$ ipython --no-banner

In [1]: import numpy as np

In [2]: from numpy import linalg as LA

In [3]: np.set_printoptions(suppress=True, linewidth=200)

In [4]: def rd(a):
   ...:     return np.round(a, 2) + 0
   ...: 

In [5]: data = 5 * np.eye(3) + np.eye(3, k=1)

In [6]: data
Out[6]: 
array([[5., 1., 0.],
       [0., 5., 1.],
       [0., 0., 5.]])

In [7]: # triangular: eigenvalues sit on the diagonal

In [8]: rng = np.random.default_rng(96629)

In [9]: z = rng.permutation(3)

In [10]: Y = data[:, z] * rng.choice([-1, 1], 3)

In [11]: Y
Out[11]: 
array([[ 0., -5.,  1.],
       [ 1., -0.,  5.],
       [ 5., -0.,  0.]])

In [12]: Uu, _, Vh = LA.svd(data.T @ Y)

In [13]: rd(Uu @ Vh)
Out[13]: 
array([[ 0., -1.,  0.],
       [ 0.,  0.,  1.],
       [ 1.,  0.,  0.]])

In [14]: rd(LA.lstsq(data, Y)[0])
Out[14]: 
array([[ 0., -1.,  0.],
       [ 0.,  0.,  1.],
       [ 1.,  0.,  0.]])

In [15]: z
Out[15]: array([2, 0, 1])

In [16]: m1 = np.load("w.npy")

In [17]: rd(m1)
Out[17]: 
array([[ 1.  ,  0.  ,  0.  ,  0.  ,  0.  ,  0.  ,  0.  ],
       [ 0.  ,  1.  ,  0.  ,  0.  ,  0.  ,  0.  ,  0.  ],
       [ 0.  ,  0.  ,  1.  ,  0.  ,  0.  ,  0.  ,  0.  ],
       [ 0.  ,  0.  ,  0.  , -0.89,  0.  ,  0.45,  0.  ],
       [ 0.  ,  0.  ,  0.  ,  0.  ,  1.  ,  0.  ,  0.  ],
       [ 0.  ,  0.  ,  0.  , -0.45,  0.  , -0.89,  0.  ],
       [ 0.  ,  0.  ,  0.  ,  0.  ,  0.  ,  0.  ,  1.  ]])

In [18]: O, R = LA.qr(m1)

In [19]: O.shape, R.shape
Out[19]: ((7, 7), (7, 7))

In [20]: rd(R)
Out[20]: 
array([[ 1.,  0.,  0.,  0.,  0.,  0.,  0.],
       [ 0.,  1.,  0.,  0.,  0.,  0.,  0.],
       [ 0.,  0.,  1.,  0.,  0.,  0.,  0.],
       [ 0.,  0.,  0.,  1.,  0.,  0.,  0.],
       [ 0.,  0.,  0.,  0.,  1.,  0.,  0.],
       [ 0.,  0.,  0.,  0.,  0., -1.,  0.],
       [ 0.,  0.,  0.,  0.,  0.,  0.,  1.]])

In [21]: rd(LA.svd(m1, compute_uv=False))
Out[21]: array([1., 1., 1., 1., 1., 1., 1.])

In [22]: rd(LA.pinv(m1))
Out[22]: 
array([[ 1.  ,  0.  ,  0.  ,  0.  ,  0.  ,  0.  ,  0.  ],
       [ 0.  ,  1.  ,  0.  ,  0.  ,  0.  ,  0.  ,  0.  ],
       [ 0.  ,  0.  ,  1.  ,  0.  ,  0.  ,  0.  ,  0.  ],
       [ 0.  ,  0.  ,  0.  , -0.89,  0.  , -0.45,  0.  ],
       [ 0.  ,  0.  ,  0.  ,  0.  ,  1.  ,  0.  ,  0.  ],
       [ 0.  ,  0.  ,  0.  ,  0.45,  0.  , -0.89,  0.  ],
       [ 0.  ,  0.  ,  0.  ,  0.  ,  0.  ,  0.  ,  1.  ]])

In [23]: rd(LA.norm(m1, axis=0))
Out[23]: array([1., 1., 1., 1., 1., 1., 1.])

In [24]: rd(m1 @ m1.T)
Out[24]: 
array([[1., 0., 0., 0., 0., 0., 0.],
       [0., 1., 0., 0., 0., 0., 0.],
       [0., 0., 1., 0., 0., 0., 0.],
       [0., 0., 0., 1., 0., 0., 0.],
       [0., 0., 0., 0., 1., 0., 0.],
       [0., 0., 0., 0., 0., 1., 0.],
       [0., 0., 0., 0., 0., 0., 1.]])

In [25]: rd(m1.T @ m1)
Out[25]: 
array([[1., 0., 0., 0., 0., 0., 0.],
       [0., 1., 0., 0., 0., 0., 0.],
       [0., 0., 1., 0., 0., 0., 0.],
       [0., 0., 0., 1., 0., 0., 0.],
       [0., 0., 0., 0., 1., 0., 0.],
       [0., 0., 0., 0., 0., 1., 0.],
       [0., 0., 0., 0., 0., 0., 1.]])
